$ python -q
>>> import numpy as np
>>> np.set_printoptions(precision=2, suppress=True, linewidth=200)
>>> rng = np.random.default_rng(4079)
>>> labels = rng.integers(0, 2, 3)
>>> M = np.array([[1, 0, 0], [1, 2, 1], [1, 2, 2]]) * (labels[:, None] == labels)
>>> M
array([[1, 0, 0],
       [1, 2, 1],
       [1, 2, 2]])
>>> np.round(np.linalg.det(M), 2)
np.float64(2.0)
>>> np.allclose(M, M.T)
False
>>> other = M + rng.integers(-2, 3, (3, 1)) @ rng.integers(-2, 3, (1, 3))
>>> other
array([[-3, -2, -2],
       [-1,  1,  0],
       [-1,  1,  1]])
>>> other - M
array([[-4, -2, -2],
       [-2, -1, -1],
       [-2, -1, -1]])
>>> w1 = np.array([[6, 5, -4], [-2, 3, -9], [2, 5, -7]])
>>> coef = np.array([2, 0, 2])
>>> act = np.maximum(M @ w1 + coef, 0)
>>> (act > 0).astype(int)
array([[1, 1, 0],
       [1, 1, 0],
       [1, 1, 0]])
>>> C = np.array([[1, 0], [3, 0], [1, 2]])
>>> (act @ C).round(6).argmax(axis=1)
array([0, 0, 0])
>>> labels = rng.permutation(3)
>>> labels
array([2, 0, 1])
>>> other = M[labels][:, labels]
>>> np.allclose(other, M)
False
>>> feats = np.loadtxt("run4.csv", delimiter=",")
>>> feats
array([[ 0.68,  2.87,  3.61, -5.12,  7.16, -3.76],
       [-3.33, -3.25, -5.59,  4.79,  1.04,  2.35],
       [-1.58, -0.03, -4.21,  4.51,  1.85,  2.35],
       [-3.4 , -0.33, -5.37,  5.42,  1.42,  3.91],
       [-2.43,  1.35, -2.64,  4.76, -1.08,  2.45],
       [-3.17, -1.49,  1.29, -7.91,  0.36,  2.26],
       [-0.49,  3.93,  2.26, -5.94,  8.5 , -4.99],
       [-4.18,  0.53,  0.94, -7.61, -0.8 ,  3.57],
       [-2.84, -1.89, -4.85,  4.25, -0.34,  2.58],
       [-7.14,  0.78, -0.64, -9.75, -2.19,  2.06],
       [-4.15, -2.33, -3.9 ,  3.7 , -1.11,  3.34],
       [-3.15,  0.05, -5.34,  7.09,  0.41,  3.02],
       [-2.02, -0.95, -3.74,  5.22,  0.17,  3.04],
       [-2.91, -1.92, -4.71,  5.08,  0.79,  1.01],
       [-5.91, -0.51,  0.43, -8.88,  0.03,  2.19],
       [-0.62,  3.23,  1.13, -7.4 ,  7.9 , -5.41],
       [ 0.88,  3.49,  1.65, -5.81,  9.61, -5.03],
       [ 0.47,  2.7 ,  2.19, -5.96,  8.94, -6.11],
       [-0.96,  3.89,  0.74, -5.17,  6.76, -4.33],
       [-3.76, -0.57, -3.71,  5.  ,  1.22,  2.2 ],
       [-4.78,  1.88, -1.55, -6.53, -1.08,  2.31],
       [-2.62,  2.35,  2.34, -6.92,  8.68, -5.13],
       [-5.84,  0.99, -0.69, -7.19, -0.62,  4.01],
       [-5.07, -0.14, -0.89, -8.27, -0.16,  3.74],
       [-5.39, -0.48,  0.93, -7.26, -2.02,  2.06],
       [ 0.89,  2.12,  0.  , -3.64,  8.19, -6.09],
       [-2.71,  0.  , -5.59,  6.14,  0.91,  5.08],
       [-5.51, -0.23,  1.81, -9.62, -0.19,  1.07],
       [ 0.28,  3.82,  2.23, -6.96,  8.53, -6.58],
       [-4.26, -0.82, -0.29, -7.53,  1.5 ,  1.66],
       [-4.57, -1.83, -2.99,  3.73,  1.61,  2.51],
       [-3.07, -0.2 , -2.25, -8.1 ,  1.01,  4.65],
       [-1.45,  2.66,  3.01, -6.63,  9.55, -5.37],
       [-0.54,  3.46,  2.5 , -4.76, 10.02, -5.52],
       [-1.84, -1.12, -4.56,  8.62,  0.14,  4.21]])
>>> Ac = (feats - feats.mean(axis=0)) / feats.std(axis=0)
>>> print(Ac.std(axis=0))
[1. 1. 1. 1. 1. 1.]
>>> coef = np.linalg.lstsq(np.delete(Ac, 1, axis=1), Ac[:, 1])[0]
>>> np.abs(coef).argmax()
np.int64(2)
>>> coef
array([ 0.24,  0.15, -0.24,  0.22, -0.22])
